$ python -q
>>> import numpy as np
>>> np.set_printoptions(precision=2, suppress=True, linewidth=120, legacy="1.25")
>>> m1 = np.load("test12.npy")
>>> print(m1)
[[11  0  0 15]
 [ 2  0  1 13]
 [ 7  5  0 17]
 [ 8  0  0 17]
 [ 4  2  0 14]
 [11  0  0 21]
 [ 4  0  1 11]
 [ 7  2  0 13]
 [ 5  0  0 16]
 [ 3  0  0 16]]
>>> cent = m1[[7, 3]].astype(float)
>>> for _ in range(6):
...     idx = np.linalg.norm(m1[:, None] - cent, axis=-1).argmin(axis=1)
...     cent = np.array([m1[idx == j].mean(axis=0) for j in range(2)])
... 
>>> print(idx)
[1 0 1 1 0 1 0 0 0 0]
>>> print(np.abs(cent[1] - cent[0]).argmax())
0
>>> print(np.bincount(idx))
[6 4]
>>> hat = m1 @ np.linalg.solve(m1.T @ m1, m1.T)
>>> print(np.allclose(hat @ hat, hat))
True
>>> print(round(np.trace(hat), 2))
4.0
>>> print(np.round(np.linalg.eigvalsh(hat), 2) + 0)
[0. 0. 0. 0. 0. 0. 1. 1. 1. 1.]
>>> print(np.linalg.matrix_rank(np.eye(10) - hat))
6
>>> print(np.round(hat @ m1[:, 1], 2) + 0)
[0. 0. 5. 0. 2. 0. 0. 2. 0. 0.]
>>> print(np.diag(hat))
[0.5  0.54 0.77 0.19 0.21 0.34 0.54 0.18 0.25 0.48]
>>> x = np.array([2, 2, -3, 3])
>>> h1 = np.maximum(m1 @ x, 0)
>>> print(np.flatnonzero(h1 > 1e-9))
[0 1 2 3 4 5 6 7 8 9]
>>> print(np.maximum(m1 @ (3 * x), 0))
[201 120 225 201 162 255 114 171 174 162]
>>> print(h1)
[67 40 75 67 54 85 38 57 58 54]
>>> print(np.linalg.norm(m1, axis=1).argmax())
5
>>> print(round(np.linalg.norm(m1, 1), 2), round(np.linalg.norm(m1, np.inf), 2))
153.0 32.0
>>> feats = np.load("layer7.npy")
>>> print(feats)
[[1.   0.5  0.25 0.12 0.06]
 [0.5  1.   0.5  0.25 0.12]
 [0.25 0.5  1.   0.5  0.25]
 [0.12 0.25 0.5  1.   0.5 ]
 [0.06 0.12 0.25 0.5  1.  ]]
>>> # symmetric, so the eigenvalues are real
>>> x = np.ones(5)
>>> for _ in range(3):
...     x = feats @ x
...     x /= np.linalg.norm(x)
...     print(round(x @ feats @ x, 2))
... 
2.25
2.26
2.26
>>> print(x)
[0.36 0.48 0.52 0.48 0.36]
>>> f = np.array([1, 2, 0, 0, 1])
>>> B = feats + np.outer(f, np.eye(5)[2])
>>> print(B)
[[1.   0.5  1.25 0.12 0.06]
 [0.5  1.   2.5  0.25 0.12]
 [0.25 0.5  1.   0.5  0.25]
 [0.12 0.25 0.5  1.   0.5 ]
 [0.06 0.12 1.25 0.5  1.  ]]
>>> print(np.round(np.linalg.det(B) / np.linalg.det(feats), 2), np.round(1 + np.linalg.solve(feats, f)[2], 2))
-0.34 -0.34
>>> print(np.linalg.matrix_rank(B - feats))
1
